>>> import numpy as np
>>> from numpy import linalg as LA
>>> np.set_printoptions(precision=3, suppress=True, linewidth=120, sign=" ")
>>> tidy = lambda a: np.round(a, 3) + 0
>>> M2 = np.array([[0, -4, -9], [9, -7, 6], [1, 9, 3]])
>>> m1 = np.tril(M2)
>>> m1
array([[ 0,  0,  0],
       [ 9, -7,  0],
       [ 1,  9,  3]])
>>> U, sigma, vt = LA.svd(m1)
>>> np.argmax(sigma[:-1] / (sigma[1:] + 1e-6)) + 1
np.int64(2)
>>> M2 = U[:, :2] @ np.diag(sigma[:2]) @ vt[:2]
>>> tidy(LA.norm(m1 - M2) / LA.norm(m1))
np.float64(0.0)
>>> LA.matrix_rank(m1, rtol=0.05)
np.int64(2)
>>> tidy(M2)
array([[ 0.,  0.,  0.],
       [ 9., -7.,  0.],
       [ 1.,  9.,  3.]])
>>> tidy(LA.norm(m1 - M2, 2)), tidy(sigma[2])
(np.float64(0.0), np.float64(0.0))
>>> LA.matrix_rank(M2)
np.int64(2)
>>> tidy(np.trace(LA.pinv(m1) @ m1))
np.float64(2.0)
>>> rng = np.random.default_rng(55)
>>> M2 = m1 + rng.integers(-2, 3, (3, 2)) @ rng.integers(-2, 3, (2, 3))
>>> M2
array([[  2,  -4,   2],
       [ 10, -10,   2],
       [  0,  11,   2]])
>>> M2 - m1
array([[ 2, -4,  2],
       [ 1, -3,  2],
       [-1,  2, -1]])
>>> LA.matrix_rank(M2 - m1, tol=1e-8)
np.int64(2)
>>> U, sigma, vt = LA.svd(m1)
>>> V = vt[:(sigma > 1e-8).sum()]
>>> vec = m1[2] + -2 * m1[1] + rng.integers(2) * np.eye(3)[1]
>>> vec
array([-17.,  24.,   3.])
>>> tidy(V.T @ V)
array([[ 0.951, -0.064,  0.207],
       [-0.064,  0.918,  0.267],
       [ 0.207,  0.267,  0.131]])
>>> LA.matrix_rank(np.vstack([m1, vec]))
np.int64(3)
>>> tidy(LA.norm(vec - V.T @ V @ vec))
np.float64(0.286)
>>> tidy(np.diag(V.T @ V))
array([ 0.951,  0.918,  0.131])
>>> np.allclose(V.T @ V @ vec, vec)
False
>>> mat = np.loadtxt("dump.csv", delimiter=",")
>>> tidy(mat)
array([[ 0.999, -0.008,  0.034],
       [-0.008,  0.952,  0.214],
       [ 0.034,  0.214,  0.049]])
>>> # null space of dimension 1
>>> vec = np.array([-3, -2, 3])
>>> tidy((vec - mat @ vec) @ (mat @ vec))
np.float64(0.0)
>>> tidy(np.trace(mat))
np.float64(2.0)
>>> LA.matrix_rank(mat, rtol=0.1)
np.int64(2)
>>> LA.cond(mat) > 100
np.True_
>>> np.argsort(-LA.norm(mat, axis=0).round(6), kind="stable")[:3]
array([ 0,  1,  2])
>>> def softmax(z):
...     e = np.exp(z - z.max(axis=-1, keepdims=True))
...     return e / e.sum(axis=-1, keepdims=True)
... 
>>> tidy(softmax(10 * m1[2]))
array([ 0.,  1.,  0.])
>>> tidy(softmax(m1[2]))
array([ 0.   ,  0.997,  0.002])
>>> tidy(softmax(m1).sum(axis=1))
array([ 1.,  1.,  1.])
>>> S = m1 @ m1.T / np.sqrt(3)
>>> tidy(softmax(S + np.triu(np.full(S.shape, -np.inf), 1)))
array([[ 1.,  0.,  0.],
       [ 0.,  1.,  0.],
       [ 0.,  0.,  1.]])
>>> w, V = LA.eigh(mat)
>>> vec = np.array([1, -2, -2])
>>> tidy(vec @ mat @ vec)
np.float64(6.609)
>>> tidy(vec @ mat @ vec / (vec @ vec)), tidy(w[0]), tidy(w[-1])
(np.float64(0.734), np.float64(0.0), np.float64(1.0))
>>> tidy(mat @ mat)
array([[ 0.999, -0.008,  0.034],
       [-0.008,  0.952,  0.214],
       [ 0.034,  0.214,  0.049]])
>>> tidy((mat + mat.T) / 2)
array([[ 0.999, -0.008,  0.034],
       [-0.008,  0.952,  0.214],
       [ 0.034,  0.214,  0.049]])
>>> data = np.vander(np.arange(4) - 1, 3, increasing=True)
>>> data
array([[ 1, -1,  1],
       [ 1,  0,  0],
       [ 1,  1,  1],
       [ 1,  2,  4]])
>>> data.sum(axis=0)
array([ 4,  2,  6])
>>> tidy(LA.norm(data))
np.float64(5.292)
>>> tidy(LA.svd(data, compute_uv=False))
array([ 4.896,  1.694,  1.078])
>>> data.sum(axis=1)
array([ 1,  1,  3,  7])
>>> theta = np.radians(72)
>>> r_ = np.eye(3)
>>> r_[0, 0] = r_[2, 2] = np.cos(theta)
>>> r_[0, 2], r_[2, 0] = -np.sin(theta), np.sin(theta)
>>> tidy(r_)
array([[ 0.309,  0.   , -0.951],
       [ 0.   ,  1.   ,  0.   ],
       [ 0.951,  0.   ,  0.309]])
>>> M2 = data @ r_.T
>>> tidy(LA.det(r_)), tidy(np.trace(r_))
(np.float64(1.0), np.float64(1.618))
>>> arr = np.loadtxt("m.csv", delimiter=",")
>>> arr
array([[ 0.5,  0.5,  0. ],
       [ 0. ,  0.5,  0.5],
       [ 0.5,  0. ,  0.5]])
>>> M2 = LA.invert(arr)
Traceback (most recent call last):
  File "<python-input-66>", line 1, in <module>
    M2 = LA.invert(arr)
         ^^^^^^^^^
AttributeError: module 'numpy.linalg' has no attribute 'invert'
>>> M2 = LA.inv(arr)
>>> tidy(LA.det(arr) * M2)
array([[ 0.25, -0.25,  0.25],
       [ 0.25,  0.25, -0.25],
       [-0.25,  0.25,  0.25]])
>>> M2
array([[ 1., -1.,  1.],
       [ 1.,  1., -1.],
       [-1.,  1.,  1.]])
>>> (np.abs(M2) > 1e-9).astype(int)
array([[ 1,  1,  1],
       [ 1,  1,  1],
       [ 1,  1,  1]])
>>> arr @ M2
array([[ 1.,  0.,  0.],
       [ 0.,  1.,  0.],
       [ 0.,  0.,  1.]])
>>> tidy(LA.det(arr) * LA.det(M2))
np.float64(1.0)
>>> feats = np.loadtxt("out7.csv", delimiter=",")
>>> feats
array([[ 2.,  0.,  0.],
       [ 1.,  1.,  2.],
       [ 0.,  2.,  1.],
       [ 4.,  2.,  4.]])
>>> blk = np.stack([data, 3 * data, data[::-1]])
>>> tidy(LA.norm(blk, axis=(1, 2)))
array([  5.292,  15.875,   5.292])
>>> LA.matrix_rank(blk.reshape(3, -1))
np.int64(2)
>>> M2 = np.array([[2, 0, -1], [-2, 0, 1], [-1, -1, -3]])
>>> LA.matrix_rank(np.vstack([feats, M2.T]))
np.int64(3)
>>> M2 @ feats
Traceback (most recent call last):
  File "<python-input-80>", line 1, in <module>
    M2 @ feats
    ~~~^~~~~~~
ValueError: matmul: Input operand 1 has a mismatch in its core dimension 0, with gufunc signature (n?,k),(k,m?)->(n?,m?) (size 4 is different from 3)
>>> LA.matrix_rank(feats @ M2)
np.int64(2)
>>> np.einsum("ik,kj->ji", feats, M2)
array([[  4.,  -2.,  -5.,   0.],
       [  0.,  -2.,  -1.,  -4.],
       [ -2.,  -6.,  -1., -14.]])
>>> np.einsum("ij,ji->", arr, arr)
np.float64(0.75)
>>> tidy(LA.det(arr[::-1]))
np.float64(-0.25)
>>> tidy(LA.eigvals(arr).sum().real)
np.float64(1.5)
>>> np.einsum("ii->", arr)
np.float64(1.5)
>>> O = feats.astype(float).copy()
>>> for j in range(3):
...     O[:, j] -= O[:, :j] @ (O[:, :j].T @ O[:, j])
...     O[:, j] /= LA.norm(O[:, j])
... 
>>> tidy(O)
array([[ 0.436, -0.378, -0.707],
       [ 0.218,  0.252,  0.471],
       [ 0.   ,  0.882, -0.471],
       [ 0.873,  0.126,  0.236]])
>>> tidy(O.T @ feats)
array([[ 4.583,  1.964,  3.928],
       [ 0.   ,  2.268,  1.89 ],
       [ 0.   ,  0.   ,  1.414]])
>>> tidy(O.T @ O)
array([[ 1.,  0.,  0.],
       [ 0.,  1.,  0.],
       [ 0.,  0.,  1.]])
>>> vec = np.array([-2, -2, -1])
>>> np.sign((feats @ vec).round(6))
array([-1., -1., -1., -1.])
>>> (feats * vec).sum(axis=1)
array([ -4.,  -6.,  -5., -16.])
>>> feats @ (2 * vec)
array([ -8., -12., -10., -32.])
>>> F = np.load("layer16.npy")
>>> F
array([[ 0.574,  0.314, -1.308],
       [ 1.291, -0.141, -1.533],
       [ 0.527, -0.684, -0.739],
       [ 0.853,  0.169, -1.265],
       [ 0.92 ,  0.127, -0.681],
       [ 0.945,  0.658, -1.227],
       [ 0.665,  0.201, -1.009],
       [ 1.099,  0.155, -0.946],
       [ 0.932,  0.516, -1.334],
       [ 2.554,  0.824,  2.283],
       [ 1.91 ,  0.927,  1.758],
       [ 1.856,  1.514,  2.252],
       [ 1.819,  1.126,  2.271],
       [ 2.177,  1.564,  2.033],
       [ 2.029,  0.797,  1.961],
       [ 2.137,  0.64 ,  1.959],
       [ 2.437,  1.571,  1.783],
       [ 1.729,  0.639,  2.423]])
>>> C2 = np.cov(F, rowvar=False)
>>> np.argsort(-F.std(axis=0).round(6), kind="stable")
array([ 2,  0,  1])
>>> tidy(np.median(F, axis=0))
array([ 1.51 ,  0.64 ,  0.538])
>>> tidy(np.polyfit(F[:, 1], F[:, 2], 1))
array([ 2.039, -0.755])
>>> Xc = (F - F.mean(axis=0)) / F.std(axis=0)
>>> np.argwhere(np.abs(Xc) > 2)
array([[ 2,  1]])
>>> b = LA.lstsq(np.delete(Xc, 0, axis=1), Xc[:, 0])[0]
>>> np.abs(b).argmax()
np.int64(1)
>>> tidy(1 - np.var(Xc[:, 0] - np.delete(Xc, 0, axis=1) @ b))
np.float64(0.821)
>>> tidy(np.trace(LA.pinv(mat) @ mat))
np.float64(2.0)
>>> tidy(mat @ LA.pinv(mat) @ mat)
array([[ 0.999, -0.008,  0.034],
       [-0.008,  0.952,  0.214],
       [ 0.034,  0.214,  0.049]])
>>> np.unique(mat.round(6), axis=0).shape
(3, 3)
>>> K = np.load("case16.npy")
>>> K
array([[-0.537, -0.291,  0.782],
       [ 0.119,  0.06 , -0.207],
       [ 0.119,  0.06 , -0.207],
       [ 0.197,  0.1  , -0.336],
       [-0.414, -0.217,  0.647],
       [ 0.31 ,  0.159, -0.508],
       [-0.537, -0.291,  0.782],
       [ 0.08 ,  0.04 , -0.139],
       [-0.31 , -0.159,  0.508],
       [-0.159, -0.08 ,  0.273],
       [-0.38 , -0.197,  0.604],
       [-0.197, -0.1  ,  0.336],
       [-0.31 , -0.159,  0.508],
       [ 0.414,  0.217, -0.647],
       [ 0.808,  0.508, -0.961],
       [-0.08 , -0.04 ,  0.139],
       [ 0.119,  0.06 , -0.207],
       [ 0.273,  0.139, -0.454],
       [ 0.273,  0.139, -0.454],
       [ 0.197,  0.1  , -0.336],
       [ 0.197,  0.1  , -0.336],
       [-0.235, -0.119,  0.397],
       [ 0.38 ,  0.197, -0.604],
       [-0.686, -0.397,  0.9  ],
       [-0.197, -0.1  ,  0.336]])
>>> hat = K @ LA.solve(K.T @ K, K.T)
>>> np.allclose(hat @ hat, hat)
True
>>> tidy(hat @ K[:, 0])
array([-0.537,  0.119,  0.119,  0.197, -0.414,  0.31 , -0.537,  0.08 , -0.31 , -0.159, -0.38 , -0.197, -0.31 ,  0.414,
        0.808, -0.08 ,  0.119,  0.273,  0.273,  0.197,  0.197, -0.235,  0.38 , -0.686, -0.197])
>>> tidy(np.trace(hat))
np.float64(3.0)
>>> Xc = K - K.mean(axis=0)
>>> U, sigma, vt = LA.svd(Xc, full_matrices=False)
>>> np.abs(vt[0]).argmax()
np.int64(2)
>>> tidy(np.abs(vt[-1]))
array([ 0.661,  0.729,  0.177])
>>> (np.sign(U[:, 0]) == np.sign(U[0, 0])).astype(int)
array([ 1,  0,  0,  0,  1,  0,  1,  0,  1,  1,  1,  1,  1,  0,  0,  1,  0,  0,  0,  0,  0,  1,  0,  1,  1])
>>> tidy(sigma)
array([ 3.26 ,  0.236,  0.011])
>>> tidy(vt[0] * np.sign(vt[0, np.abs(vt[0]).argmax()]))
array([-0.538, -0.296,  0.79 ])
>>> M = np.loadtxt("test1.csv", delimiter=",")
>>> M
array([[-1.,  2., -1.,  2.],
       [ 2., -1.,  2., -1.],
       [-1.,  2., -1.,  2.],
       [ 2., -1.,  2., -1.]])
>>> U, sigma, vt = LA.svd(M, full_matrices=False)
>>> (sigma > 1e-8).sum()
np.int64(2)
>>> np.cumsum(sigma ** 2) / np.sum(sigma ** 2)
array([ 0.9,  1. ,  1. ,  1. ])
>>> np.abs(U[:, 0]).round(6).argmax()
np.int64(0)
>>> tidy(sigma)
array([ 6.,  2.,  0.,  0.])
>>> np.all(LA.eigvalsh(M) > 0)
np.False_
>>> [round(float(LA.det(M[:i, :i])), 2) + 0 for i in range(1, 5)]
[-1.0, -3.0, 0.0, 0.0]
>>> U, sigma, vt = LA.svd(M)
>>> V = vt[:(sigma > 1e-8).sum()]
>>> vec = M[0] + 3 * M[3] + rng.integers(2) * np.eye(4)[0]
>>> vec
array([ 6., -1.,  5., -1.])
>>> tidy(LA.norm(vec - V.T @ V @ vec))
np.float64(0.707)
>>> tidy(np.diag(V.T @ V))
array([ 0.5,  0.5,  0.5,  0.5])
>>> LA.matrix_rank(np.vstack([M, vec]))
np.int64(3)
>>> vec = np.array([5, 1, 4])
>>> target = data @ vec
>>> b, lr = np.zeros(3), 1 / LA.norm(data, 2) ** 2
>>> for i in range(15):
...     b -= lr * data.T @ (data @ b - target)
...     if i % 5 == 0: print(i, round(LA.norm(data @ b - target), 3))
... 
0 5.056
5 2.896
10 1.761
>>> tidy(LA.cond(data))
np.float64(4.54)
